In [1]: import numpy as np

In [2]: np.set_printoptions(suppress=True, linewidth=160)

In [3]: data = np.load("mat.npy")

In [4]: data
Out[4]: 
array([[0.5, 0.5, 0. ],
       [0. , 1. , 0. ],
       [0. , 0. , 1. ]])

In [5]: data @ data
Out[5]: 
array([[0.25, 0.75, 0.  ],
       [0.  , 1.  , 0.  ],
       [0.  , 0.  , 1.  ]])

In [6]: np.flatnonzero(np.linalg.matrix_power((data != 0) + (data.T != 0) + np.eye(3), 3)[0])
Out[6]: array([0, 1])

In [7]: round(np.linalg.det(data), 2)
Out[7]: np.float64(0.5)

In [8]: w, evecs = np.linalg.eig(data)

In [9]: np.round(np.sort(np.linalg.eigvals(data @ data)), 2)
Out[9]: array([0.25, 1.  , 1.  ])

In [10]: np.round(np.sort(np.linalg.eigvals(np.linalg.inv(data))), 2)
Out[10]: array([1., 1., 2.])

In [11]: f = np.array([0, -2, -3, -3]) + 0.5

In [12]: K = np.eye(4) - 2 * np.outer(f, f) / (f @ f)

In [13]: K.round(2)
Out[13]: 
array([[ 0.97,  0.1 ,  0.17,  0.17],
       [ 0.1 ,  0.7 , -0.5 , -0.5 ],
       [ 0.17, -0.5 ,  0.17, -0.83],
       [ 0.17, -0.5 , -0.83,  0.17]])

In [14]: w, evecs = np.linalg.eigh(K)

In [15]: np.round(np.linalg.svd(K, compute_uv=False), 2)
Out[15]: array([1., 1., 1., 1.])

In [16]: np.round(w.sum(), 2), round(float(np.trace(K)), 2)
Out[16]: (np.float64(2.0), 2.0)

In [17]: np.round(evecs.T @ K @ evecs, 2) + 0
Out[17]: 
array([[-1.,  0.,  0.,  0.],
       [ 0.,  1.,  0.,  0.],
       [ 0.,  0.,  1.,  0.],
       [ 0.,  0.,  0.,  1.]])

In [18]: np.round(evecs @ np.diag(w) @ evecs.T, 2)
Out[18]: 
array([[ 0.97,  0.1 ,  0.17,  0.17],
       [ 0.1 ,  0.7 , -0.5 , -0.5 ],
       [ 0.17, -0.5 ,  0.17, -0.83],
       [ 0.17, -0.5 , -0.83,  0.17]])

In [19]: np.round(np.linalg.eigvalsh(K + -2 * np.eye(4)), 2)
Out[19]: array([-3., -1., -1., -1.])

In [20]: (w > 1e-8).sum(), (w < -1e-8).sum()
Out[20]: (np.int64(3), np.int64(1))

In [21]: w.round(2)
Out[21]: array([-1.,  1.,  1.,  1.])

In [22]: np.round(evecs.T @ evecs, 2) + 0
Out[22]: 
array([[1., 0., 0., 0.],
       [0., 1., 0., 0.],
       [0., 0., 1., 0.],
       [0., 0., 0., 1.]])

In [23]: arr = np.array([[1.0, 0.9, 0.81], [0.9, 1.0, 0.9], [0.81, 0.9, 1.0]])

In [24]: arr
Out[24]: 
array([[1.  , 0.9 , 0.81],
       [0.9 , 1.  , 0.9 ],
       [0.81, 0.9 , 1.  ]])

In [25]: q = arr.astype(float).copy()

In [26]: for j in range(3):
    ...:     q[:, j] -= q[:, :j] @ (q[:, :j].T @ q[:, j])
    ...:     q[:, j] /= np.linalg.norm(q[:, j])
    ...: 

In [27]: np.round(q.T @ q, 2) + 0
Out[27]: 
array([[1., 0., 0.],
       [0., 1., 0.],
       [0., 0., 1.]])
